In [1]: import numpy as np

In [2]: np.set_printoptions(suppress=True, linewidth=140)

In [3]: J = np.loadtxt("x.csv", delimiter=",")

In [4]: J.round(2)
Out[4]: 
array([[0.25, 0.  , 0.  , 0.  , 0.25, 0.5 ],
       [0.2 , 0.3 , 0.1 , 0.2 , 0.1 , 0.1 ],
       [0.  , 0.29, 0.14, 0.14, 0.14, 0.29],
       [0.5 , 0.  , 0.  , 0.5 , 0.  , 0.  ],
       [0.2 , 0.2 , 0.2 , 0.  , 0.2 , 0.2 ],
       [0.12, 0.12, 0.25, 0.12, 0.12, 0.25]])

In [5]: # rows sum to 1

In [6]: A2 = J / np.linalg.norm(J, axis=1, keepdims=True)

In [7]: gram = A2 @ A2.T

In [8]: gram[4].round(2)
Out[8]: array([0.73, 0.8 , 0.81, 0.32, 1.  , 0.9 ])

In [9]: np.round(np.linalg.norm(A2, axis=1), 2)
Out[9]: array([1., 1., 1., 1., 1., 1.])

In [10]: np.argwhere(np.triu(np.abs(gram) > 0.95, 1))
Out[10]: array([], shape=(0, 2), dtype=int64)

In [11]: (gram - 2 * np.eye(6)).round(6).argmax(axis=1)
Out[11]: array([4, 2, 5, 1, 5, 4])

In [12]: np.round(J @ np.ones(6), 2)
Out[12]: array([1., 1., 1., 1., 1., 1.])

In [13]: np.round(J.sum(axis=1), 2)
Out[13]: array([1., 1., 1., 1., 1., 1.])

In [14]: p = np.eye(6)[0]

In [15]: for _ in range(3):
    ...:     p = p @ J
    ...:     print(p.round(2))
    ...: 
[0.25 0.   0.   0.   0.25 0.5 ]
[0.18 0.11 0.18 0.06 0.18 0.3 ]
[0.17 0.16 0.15 0.12 0.15 0.26]

In [16]: t = np.radians(22)

In [17]: r_ = np.eye(6)

In [18]: r_[5, 5] = r_[3, 3] = np.cos(t)

In [19]: r_[5, 3], r_[3, 5] = -np.sin(t), np.sin(t)

In [20]: r_.round(2)
Out[20]: 
array([[ 1.  ,  0.  ,  0.  ,  0.  ,  0.  ,  0.  ],
       [ 0.  ,  1.  ,  0.  ,  0.  ,  0.  ,  0.  ],
       [ 0.  ,  0.  ,  1.  ,  0.  ,  0.  ,  0.  ],
       [ 0.  ,  0.  ,  0.  ,  0.93,  0.  ,  0.37],
       [ 0.  ,  0.  ,  0.  ,  0.  ,  1.  ,  0.  ],
       [ 0.  ,  0.  ,  0.  , -0.37,  0.  ,  0.93]])

In [21]: A2 = J @ r_.T

In [22]: np.allclose(J @ J.T, A2 @ A2.T)
Out[22]: True

In [23]: np.round(np.abs(A2 - J).max(axis=0), 2)
Out[23]: array([0.  , 0.  , 0.  , 0.19, 0.  , 0.19])

In [24]: np.round(np.linalg.det(r_), 2), round(np.trace(r_), 2)
Out[24]: (np.float64(1.0), np.float64(5.85))

In [25]: vec = np.array([3, -5, 2, -8, -9, 7])

In [26]: np.round(np.sort(np.abs(np.degrees(np.angle(np.linalg.eigvals(r_))))), 2)
Out[26]: array([ 0.,  0.,  0.,  0., 22., 22.])

In [27]: feats = np.loadtxt("layer16.csv", delimiter=",")

In [28]: feats
Out[28]: 
array([[0., 0., 1., 0., 0.],
       [0., 0., 0., 1., 1.],
       [1., 0., 0., 0., 0.],
       [0., 1., 0., 0., 1.],
       [0., 1., 0., 1., 0.]])

In [29]: w, V = np.linalg.eigh(feats)

In [30]: vec = np.array([9, -4, -2, -1, 2])

In [31]: np.round(np.linalg.eigvalsh(feats[1:, 1:]), 2) + 0
Out[31]: array([-1., -1.,  0.,  2.])

In [32]: np.round(V * np.abs(w) @ V.T, 2) + 0
Out[32]: 
array([[1.  , 0.  , 0.  , 0.  , 0.  ],
       [0.  , 1.33, 0.  , 0.33, 0.33],
       [0.  , 0.  , 1.  , 0.  , 0.  ],
       [0.  , 0.33, 0.  , 1.33, 0.33],
       [0.  , 0.33, 0.  , 0.33, 1.33]])

In [33]: np.round(V * np.maximum(w, 0) @ V.T, 2)
Out[33]: 
array([[0.5 , 0.  , 0.5 , 0.  , 0.  ],
       [0.  , 0.67, 0.  , 0.67, 0.67],
       [0.5 , 0.  , 0.5 , 0.  , 0.  ],
       [0.  , 0.67, 0.  , 0.67, 0.67],
       [0.  , 0.67, 0.  , 0.67, 0.67]])

In [34]: vec @ feats @ vec
Out[34]: np.float64(-48.0)

In [35]: round(float(vec @ feats @ vec / (vec @ vec)), 2), np.round(w[0], 2), np.round(w[-1], 2)
Out[35]: (-0.45, np.float64(-1.0), np.float64(2.0))

In [36]: np.round(np.linalg.det(feats[::-1]), 2)
Out[36]: np.float64(-2.0)

In [37]: np.round(np.linalg.det(feats.T), 2)
Out[37]: np.float64(-2.0)

In [38]: np.round(np.linalg.det(2 * feats), 2), round(np.linalg.det(feats), 2)
Out[38]: (np.float64(-64.0), np.float64(-2.0))

In [39]: E = np.load("out5.npy")

In [40]: E
Out[40]: 
array([[-0.38, -3.06,  2.9 ],
       [ 0.18, -6.92, -2.87],
       [ 3.14, -4.4 ,  3.18],
       [ 0.65,  2.24,  3.34],
       [-4.52,  1.89, -2.11],
       [-0.02,  1.08,  3.64],
       [-2.59, -2.32, -1.59],
       [-3.78,  2.78,  3.5 ],
       [-4.19, -4.1 ,  0.43],
       [ 1.08, -2.14,  2.17],
       [-2.06, -2.05, -2.48]])

In [41]: D = np.linalg.norm(E[:, None] - E[None], axis=-1)

In [42]: D[0].round(2)
Out[42]: array([0.  , 6.96, 3.78, 5.42, 8.17, 4.22, 5.06, 6.78, 4.66, 1.87, 5.73])

In [43]: D.shape
Out[43]: (11, 11)

In [44]: np.flatnonzero(D[0] < D.mean() / 2)
Out[44]: array([0, 9])

In [45]: D[:5, :5].round(2)
Out[45]: 
array([[ 0.  ,  6.96,  3.78,  5.42,  8.17],
       [ 6.96,  0.  ,  7.19, 11.08, 10.01],
       [ 3.78,  7.19,  0.  ,  7.09, 11.23],
       [ 5.42, 11.08,  7.09,  0.  ,  7.52],
       [ 8.17, 10.01, 11.23,  7.52,  0.  ]])

In [46]: D.mean(axis=1).argmax()
Out[46]: np.int64(1)

In [47]: np.round(np.linalg.norm(E, axis=1), 2)
Out[47]: array([4.23, 7.49, 6.27, 4.07, 5.33, 3.8 , 3.82, 5.85, 5.88, 3.23, 3.82])

In [48]: np.round(np.linalg.norm(E - E.mean(axis=0), axis=1), 2)
Out[48]: array([2.61, 6.71, 5.62, 4.84, 5.69, 3.94, 3.  , 5.69, 4.01, 2.61, 3.56])

In [49]: D[0].round(6).argsort(kind="stable")[:4]
Out[49]: array([0, 9, 2, 5])

In [50]: vec = np.array([0, 1, 1])

In [51]: a = np.maximum(E @ vec, 0)

In [52]: np.round(np.tanh(E @ vec), 2)
Out[52]: array([-0.16, -1.  , -0.84,  1.  , -0.22,  1.  , -1.  ,  1.  , -1.  ,  0.03, -1.  ])

In [53]: E * (a > 1e-9)[:, None]
Out[53]: 
array([[-0.  , -0.  ,  0.  ],
       [ 0.  , -0.  , -0.  ],
       [ 0.  , -0.  ,  0.  ],
       [ 0.65,  2.24,  3.34],
       [-0.  ,  0.  , -0.  ],
       [-0.02,  1.08,  3.64],
       [-0.  , -0.  , -0.  ],
       [-3.78,  2.78,  3.5 ],
       [-0.  , -0.  ,  0.  ],
       [ 1.08, -2.14,  2.17],
       [-0.  , -0.  , -0.  ]])

In [54]: m1 = np.loadtxt("arr.csv", delimiter=",")

In [55]: m1
Out[55]: 
array([[ 5.,  5.,  1., -3.,  2.,  4.],
       [-2.,  5.,  5.,  5.,  3.,  3.],
       [-1.,  5.,  0., -4.,  1.,  5.],
       [-1.,  5.,  0., -4.,  1.,  5.]])

In [56]: np.abs(np.diag(np.linalg.qr(m1)[1])) > 1e-9
Out[56]: array([ True,  True,  True, False])

In [57]: np.allclose(m1[:-1].T @ np.linalg.lstsq(m1[:-1].T, m1[-1])[0], m1[-1])
Out[57]: True

In [58]: np.linalg.lstsq(m1[:-1].T, m1[-1])[2]
Out[58]: np.int32(3)

In [59]: np.unique(m1.round(6), axis=0).shape
Out[59]: (3, 6)

In [60]: rank = np.linalg.matrix_rank(m1)

In [61]: rank
Out[61]: np.int64(3)

In [62]: null = np.linalg.svd(m1)[2][rank:].T

In [63]: [int(np.linalg.matrix_rank(m1[:, :j + 1])) for j in range(6)]
Out[63]: [1, 2, 3, 3, 3, 3]

In [64]: np.round(m1 @ null, 2) + 0
Out[64]: 
array([[0., 0., 0.],
       [0., 0., 0.],
       [0., 0., 0.],
       [0., 0., 0.]])

In [65]: null.shape
Out[65]: (6, 3)

In [66]: np.linalg.matrix_rank(m1.T @ m1), np.linalg.matrix_rank(m1 @ m1.T)
Out[66]: (np.int64(3), np.int64(3))

In [67]: np.allclose(m1 @ null, 0)
Out[67]: True

In [68]: np.round(null @ null.T, 2)
Out[68]: 
array([[ 0.03, -0.01, -0.04,  0.07, -0.11,  0.1 ],
       [-0.01,  0.5 , -0.2 ,  0.06, -0.2 , -0.41],
       [-0.04, -0.2 ,  0.7 , -0.37, -0.17, -0.07],
       [ 0.07,  0.06, -0.37,  0.29, -0.13,  0.21],
       [-0.11, -0.2 , -0.17, -0.13,  0.87, -0.11],
       [ 0.1 , -0.41, -0.07,  0.21, -0.11,  0.62]])

In [69]: [int(np.linalg.matrix_rank(m1[:i])) for i in range(1, len(m1) + 1)]
Out[69]: [1, 2, 3, 3]

In [70]: t3 = np.stack([m1, -1 * m1, m1[::-1]])

In [71]: t3.shape
Out[71]: (3, 4, 6)

In [72]: np.linalg.matrix_rank(t3)
Out[72]: array([3, 3, 3])

In [73]: np.round(np.linalg.norm(t3, axis=(1, 2)), 2)
Out[73]: array([17.69, 17.69, 17.69])

In [74]: (t3 @ m1.T).shape
Out[74]: (3, 4, 4)

In [75]: Uu, sig, vt = np.linalg.svd(m1)

In [76]: V = vt[:(sig > 1e-8).sum()]

In [77]: rng = np.random.default_rng(830)

In [78]: vec = m1[1] + -1 * m1[2] + rng.integers(2) * np.eye(6)[3]

In [79]: vec
Out[79]: array([-1.,  0.,  5.,  9.,  2., -2.])

In [80]: round(float(np.linalg.norm(vec - V.T @ V @ vec)), 2)
Out[80]: 0.0

In [81]: np.linalg.matrix_rank(np.vstack([m1, vec]))
Out[81]: np.int64(3)

In [82]: Uu, sig, vt = np.linalg.svd(m1)

In [83]: sig.round(2) + 0
Out[83]: array([14.34,  8.98,  5.16,  0.  ])

In [84]: A2 = Uu[:, :3] @ np.diag(sig[:3]) @ vt[:3]

In [85]: np.linalg.matrix_rank(m1, rtol=0.05)
Out[85]: np.int64(3)

In [86]: A2.round(2) + 0
Out[86]: 
array([[ 5.,  5.,  1., -3.,  2.,  4.],
       [-2.,  5.,  5.,  5.,  3.,  3.],
       [-1.,  5.,  0., -4.,  1.,  5.],
       [-1.,  5.,  0., -4.,  1.,  5.]])

In [87]: round(np.linalg.norm(m1 - A2, 2), 2), round(float(sig[3]), 2)
Out[87]: (np.float64(0.0), 0.0)

In [88]: X = np.load("run10.npy")

In [89]: X
Out[89]: 
array([[ 3,  0,  0,  0, -2],
       [ 0, -3, -2, -1,  0],
       [ 0,  3,  2, -3,  0],
       [ 0, -1,  0,  3,  0],
       [-2,  0,  0,  0, -2]])

In [90]: w, V = np.linalg.eig(X)

In [91]: np.round(X @ V[:, 0] - w[0] * V[:, 0], 2) + 0
Out[91]: array([0., 0., 0., 0., 0.])

In [92]: A2 = np.linalg.inv(X)

In [93]: A2.round(2)
Out[93]: 
array([[ 0.2 ,  0.  ,  0.  ,  0.  , -0.2 ],
       [-0.  , -0.75, -0.75, -1.  , -0.  ],
       [ 0.  ,  0.75,  1.25,  1.5 ,  0.  ],
       [-0.  , -0.25, -0.25, -0.  , -0.  ],
       [-0.2 , -0.  , -0.  , -0.  , -0.3 ]])

In [94]: np.round(X @ A2, 2) + 0
Out[94]: 
array([[1., 0., 0., 0., 0.],
       [0., 1., 0., 0., 0.],
       [0., 0., 1., 0., 0.],
       [0., 0., 0., 1., 0.],
       [0., 0., 0., 0., 1.]])

In [95]: np.allclose(A2, X.T)
Out[95]: False

In [96]: round(np.linalg.cond(X), 2)
Out[96]: np.float64(14.74)

In [97]: round(float(np.linalg.det(X)), 2)
Out[97]: 80.0

In [98]: np.trace(X)
Out[98]: np.int64(3)

In [99]: X @ X
Out[99]: 
array([[ 13,   0,   0,   0,  -2],
       [  0,   4,   2,   6,   0],
       [  0,   0,  -2, -18,   0],
       [  0,   0,   2,  10,   0],
       [ -2,   0,   0,   0,   8]])

In [100]: np.round(np.sort(np.abs(np.linalg.eigvals(X))), 2)
Out[100]: array([2. , 2. , 2. , 2.7, 3.7])

In [101]: np.allclose(X @ X.T, X.T @ X)
Out[101]: False

In [102]: (X + X.T) / 2
Out[102]: 
array([[ 3. ,  0. ,  0. ,  0. , -2. ],
       [ 0. , -3. ,  0.5, -1. ,  0. ],
       [ 0. ,  0.5,  2. , -1.5,  0. ],
       [ 0. , -1. , -1.5,  3. ,  0. ],
       [-2. ,  0. ,  0. ,  0. , -2. ]])

In [103]: arr = np.array([[1.6, -1.2], [-0.6, -0.6], [-0.4, 1.4], [2.3, -1.4], [0.1, -0.1]])

In [104]: arr[1] = arr[2] + 0.02 * rng.normal(size=2)

In [105]: arr.round(2)
Out[105]: 
array([[ 1.6 , -1.2 ],
       [-0.37,  1.4 ],
       [-0.4 ,  1.4 ],
       [ 2.3 , -1.4 ],
       [ 0.1 , -0.1 ]])

In [106]: A2 = np.c_[arr[:, :1] @ np.array([[0]]), np.array([3, 7, 6, 6, 6])]

In [107]: A2
Out[107]: 
array([[0., 3.],
       [0., 7.],
       [0., 6.],
       [0., 6.],
       [0., 6.]])

In [108]: np.round(np.linalg.norm(np.linalg.qr(arr)[0].T @ A2, axis=0) ** 2 / ((A2 ** 2).sum(axis=0) + 1e-12), 2)
Out[108]: array([0.  , 0.78])

In [109]: np.linalg.matrix_rank(np.c_[arr, A2])
Out[109]: np.int64(3)
